% python3 -q
>>> import numpy as np
>>> from numpy import linalg as LA
>>> np.set_printoptions(suppress=True, linewidth=160)
>>> feats = np.array([[-2.1, 1.7, -2.4],
...     [-0.6, 3.6, -0.2],
...     [0.0, 6.0, 0.4],
...     [12.8, 7.9, 13.5]])
>>> # row 3 dominates
>>> cov = feats.T @ feats
>>> print((feats @ feats.T).shape)
(4, 4)
>>> print(np.round(LA.eigvalsh(cov)[::-1], 1))
[421.6  49.4   0.1]
>>> print(round(np.trace(cov), 1), round((feats ** 2).sum(), 1))
471.1 471.1
>>> print(LA.matrix_rank(cov))
3
>>> print(np.round(LA.svd(feats, compute_uv=False) ** 2, 1))
[421.6  49.4   0.1]
>>> P = feats @ LA.solve(feats.T @ feats, feats.T)
>>> print(np.round(np.diag(P), 1))
[0.9 0.5 0.6 1. ]
>>> print(round(float(np.trace(P)), 1))
3.0
>>> print(np.allclose(P @ P, P))
True
>>> print(np.round((np.eye(4) - P) @ feats, 1) + 0)
[[0. 0. 0.]
 [0. 0. 0.]
 [0. 0. 0.]
 [0. 0. 0.]]
>>> print(np.round(P @ feats[:, 2], 1))
[-2.4 -0.2  0.4 13.5]
>>> print(np.round(feats.mean(axis=0), 1))
[2.5 4.8 2.8]
>>> print(np.abs(feats).max())
13.5
>>> print(np.round(LA.svd(feats, compute_uv=False), 1))
[20.5  7.   0.3]
>>> print(LA.matrix_rank(feats))
3
>>> print(feats.shape)
(4, 3)
>>> print(np.round(LA.norm(feats), 1))
21.7
>>> U, sig, vt = LA.svd(feats)
>>> print(sig.round(1))
[20.5  7.   0.3]
>>> print(np.argmax(sig[:-1] / (sig[1:] + 1e-6)) + 1)
2
>>> other = U[:, :2] @ np.diag(sig[:2]) @ vt[:2]
>>> print(other.round(1) + 0)
[[-2.3  1.7 -2.2]
 [-0.5  3.6 -0.3]
 [ 0.   6.   0.4]
 [12.8  7.9 13.5]]
>>> print(round(float(LA.norm(feats - other) / LA.norm(feats)), 1))
0.0
>>> print(round(float(np.abs(feats - other).max()), 1))
0.2
>>> print(LA.matrix_rank(other))
2
>>> print(LA.matrix_rank(feats, rtol=0.05))
2
>>> print(round(LA.norm(feats - other, 2), 1), np.round(sig[2], 1))
0.3 0.3
>>> rng = np.random.default_rng(93769)
>>> mat = np.eye(4, dtype=int)[rng.permutation(4)] * np.array([2, 1, 0, -2])
>>> print(mat)
[[ 0  0  0  0]
 [ 0  1  0  0]
 [ 0  0  0 -2]
 [ 2  0  0  0]]
>>> print(np.round(np.sort(LA.eigvals(mat).real), 1))
[0. 0. 0. 1.]
>>> print(mat @ mat)
[[ 0  0  0  0]
 [ 0  1  0  0]
 [-4  0  0  0]
 [ 0  0  0  0]]
>>> print((mat != 0).astype(int))
[[0 0 0 0]
 [0 1 0 0]
 [0 0 0 1]
 [1 0 0 0]]
>>> arr = np.array([[1, -7, -9, -1], [-8, 3, 2, 8], [-6, 3, 6, 6], [9, 0, -2, -9]])
>>> print(arr)
[[ 1 -7 -9 -1]
 [-8  3  2  8]
 [-6  3  6  6]
 [ 9  0 -2 -9]]
>>> rk = LA.matrix_rank(arr)
>>> print(rk)
3
>>> ns = LA.svd(arr)[2][rk:].T
>>> print(np.round(ns @ ns.T, 1) + 0)
[[0.5 0.  0.  0.5]
 [0.  0.  0.  0. ]
 [0.  0.  0.  0. ]
 [0.5 0.  0.  0.5]]
>>> print([int(LA.matrix_rank(arr[:, :j + 1])) for j in range(4)])
[1, 2, 3, 3]
>>> print(ns.shape)
(4, 1)
>>> print(np.round(ns[:, 0] / ns[np.abs(ns[:, 0]).round(6).argmax(), 0], 1) + 0)
[1. 0. 0. 1.]
>>> print(np.round(arr @ ns, 1) + 0)
[[0.]
 [0.]
 [0.]
 [0.]]
>>> print(np.abs(np.diag(LA.qr(arr)[1])) > 1e-9)
[ True  True  True False]
>>> print(np.unique(arr.round(6), axis=0).shape)
(4, 4)
>>> print(np.allclose(arr[:-1].T @ LA.lstsq(arr[:-1].T, arr[-1])[0], arr[-1]))
True
>>> print(np.round(np.poly(arr), 1) + 0)
[   1.   -1. -158.  306.    0.]
>>> print(np.einsum("ij,ji->", arr, arr))
317
>>> print(round(float(LA.det(arr[::-1])), 1))
-0.0
>>> print(np.round(LA.eigvals(arr), 1) + 0)
[-13.  12.   0.   2.]
>>> U, sig, vt = LA.svd(arr)
>>> print(np.argmax(sig[:-1] / (sig[1:] + 1e-6)) + 1)
3
>>> other = U[:, :3] @ np.diag(sig[:3]) @ vt[:3]
>>> print(np.round(LA.norm(arr - other, 2), 1), round(float(sig[3]), 1))
0.0 0.0
>>> print(other.round(1) + 0)
[[ 1. -7. -9. -1.]
 [-8.  3.  2.  8.]
 [-6.  3.  6.  6.]
 [ 9.  0. -2. -9.]]
>>> print(LA.matrix_rank(arr, rtol=0.05))
3
>>> print(LA.matrix_rank(other))
3
>>> th = np.radians(60)
>>> R = np.eye(4)
>>> R[0, 0] = R[2, 2] = np.cos(th)
>>> R[0, 2], R[2, 0] = -np.sin(th), np.sin(th)
>>> print(R.round(1))
[[ 0.5  0.  -0.9  0. ]
 [ 0.   1.   0.   0. ]
 [ 0.9  0.   0.5  0. ]
 [ 0.   0.   0.   1. ]]
>>> other = arr @ R.T
>>> print(np.allclose(LA.norm(arr, axis=1), LA.norm(other, axis=1)))
True
>>> print(np.allclose(arr @ arr.T, other @ other.T))
True
>>> print(round(float(LA.det(R)), 1), np.trace(R))
1.0 3.0
>>> M = np.load("sample0.npy")
>>> print(M)
[[ -5  -1  -5]
 [ -7  -2  -5]
 [ -6  -2  -4]
 [ -3   1   1]
 [ -3  -1   6]
 [ -8  -2  10]
 [ -5  -4  15]
 [ -4   0  19]
 [ -7  -4  22]
 [ -9  -7  17]
 [-11  -5  20]
 [-14  -8  25]
 [-14 -11  27]
 [-12 -11  27]
 [-17  -8  25]
 [-15 -12  20]
 [-20 -10  19]
 [-20 -10  14]
 [-25  -6  11]
 [-27 -11  12]
 [-30  -8   7]
 [-31 -11   9]
 [-34  -8  11]
 [-30  -7   8]
 [-29  -5   6]]
>>> Q, evecs = LA.qr(M[:, :2])[0], LA.qr(M[:, 2:])[0]
>>> sig = LA.svd(Q.T @ evecs, compute_uv=False)
>>> print((sig > 0.9).sum())
0
>>> print(sig.round(1))
[0.9]
>>> print(np.round(np.degrees(np.arccos(sig.clip(0, 1))), 1))
[28.8]
>>> x = np.array([1, 1, 1])
>>> print(M @ np.eye(3)[1])
[ -1.  -2.  -2.   1.  -1.  -2.  -4.   0.  -4.  -7.  -5.  -8. -11. -11.  -8. -12. -10. -10.  -6. -11.  -8. -11.  -8.  -7.  -5.]
>>> x = np.array([2, 2, 4])
>>> rhs = M @ x
>>> coef, lr = np.zeros(3), 1 / LA.norm(M, 2) ** 2
>>> for i in range(250):
...     coef -= lr * M.T @ (M @ coef - rhs)
...     if i % 50 == 0: print(i, round(LA.norm(M @ coef - rhs), 1))
... 
0 172.1
50 15.8
100 10.7
150 7.3
200 4.9
>>> print(coef.round(1))
[2.1 1.7 3.9]
>>> print(np.round(LA.cond(M), 1))
11.4
>>> Xs = (M - M.mean(axis=0)) / M.std(axis=0)
>>> print(np.round(Xs.std(axis=0), 1))
[1. 1. 1.]
>>> print(np.argwhere(np.abs(Xs) > 2))
[]
>>> coef = LA.lstsq(np.delete(Xs, 0, axis=1), Xs[:, 0])[0]
>>> print(coef.round(1))
[0.9 0.5]
>>> print(round(1 - np.var(Xs[:, 0] - np.delete(Xs, 0, axis=1) @ coef), 1))
0.6
>>> print(np.abs(coef).argmax())
0
>>> m1 = np.load("arr.npy")
>>> print(m1.round(1) + 0)
[[ 1.  -0.2 -0.2]
 [-0.2  0.  -1. ]
 [-0.2 -1.   0. ]]
>>> x = np.array([2, -5, 5])
>>> print(np.round(m1.T @ (m1 @ x), 1))
[ 2. -5.  5.]
>>> print(np.round(LA.det(m1), 1))
-1.0
>>> print([p for p in range(1, 25) if np.allclose(LA.matrix_power(m1, p), np.eye(3))])
[2, 4, 6, 8, 10, 12, 14, 16, 18, 20, 22, 24]
>>> print(3 - LA.matrix_rank(m1 - np.eye(3), tol=1e-8))
2
>>> print(np.round(np.abs(LA.eigvals(m1)), 1))
[1. 1. 1.]
>>> print(round(float(LA.norm(x)), 1), np.round(LA.norm(m1 @ x), 1))
7.3 7.3
>>> print(np.round(LA.inv(m1), 1) + 0)
[[ 1.  -0.2 -0.2]
 [-0.2  0.  -1. ]
 [-0.2 -1.   0. ]]
>>> K = np.load("dump.npy")
>>> print(K)
[[-1  2  0]
 [ 0  1  2]
 [-1  7 10]]
>>> print(np.round(LA.norm(mat, axis=0), 1))
[2. 1. 0. 2.]
>>> print(mat.T @ mat)
[[4 0 0 0]
 [0 1 0 0]
 [0 0 0 0]
 [0 0 0 4]]
>>> U, sig, vt = LA.svd(K)
>>> print(np.argmax(sig[:-1] / (sig[1:] + 1e-6)) + 1)
2
>>> other = U[:, :2] @ np.diag(sig[:2]) @ vt[:2]
>>> print(LA.matrix_rank(K, rtol=0.05))
2
>>> labels = rng.permutation(3)
>>> print(labels)
[1 0 2]
>>> other = K[labels][:, labels]
>>> print(np.round(np.sort(np.abs(LA.eigvals(other))), 1) + 0)
[ 0.   1.3 11.3]
>>> print(np.round(LA.det(other), 1), np.round(LA.det(K[labels]), 1))
0.0 0.0
>>> rk = LA.matrix_rank(K)
>>> print(rk)
2
>>> ns = LA.svd(K)[2][rk:].T
>>> print(np.round(ns[:, 0] / ns[np.abs(ns[:, 0]).round(6).argmax(), 0], 1))
[ 1.   0.5 -0.3]
>>> r0 = np.array([-1, 2, 3])
>>> data = np.array([np.roll(r0, i) for i in range(3)])
>>> print(data)
[[-1  2  3]
 [ 3 -1  2]
 [ 2  3 -1]]
>>> W1 = np.array([[-2, -3, 2, 2], [3, 2, -1, 3], [1, 1, -2, 0]])
>>> coef = np.array([-3, 2, 2, 2])
>>> hid = np.maximum(data @ W1 + coef, 0)
>>> print((hid > 0).astype(int))
[[1 1 0 1]
 [0 0 1 1]
 [1 1 1 1]]
>>> print(np.round((hid > 0).mean(axis=0), 1))
[0.7 0.7 0.7 1. ]
>>> print(hid)
[[ 8 12  0  6]
 [ 0  0  5  5]
 [ 1  1  5 15]]
>>> cent = np.array([[7, 9, 7], [4, 7, 4], [1, 2, 2], [5, 1, 0]])
>>> print(W1 @ cent)
[[-14 -33 -22]
 [ 43  42  27]
 [  9  12   7]]
>>> print((hid @ cent).round(6).argmax(axis=1))
[1 0 0]
>>> print(hid @ cent)
[[134 162 104]
 [ 30  15  10]
 [ 91  41  21]]
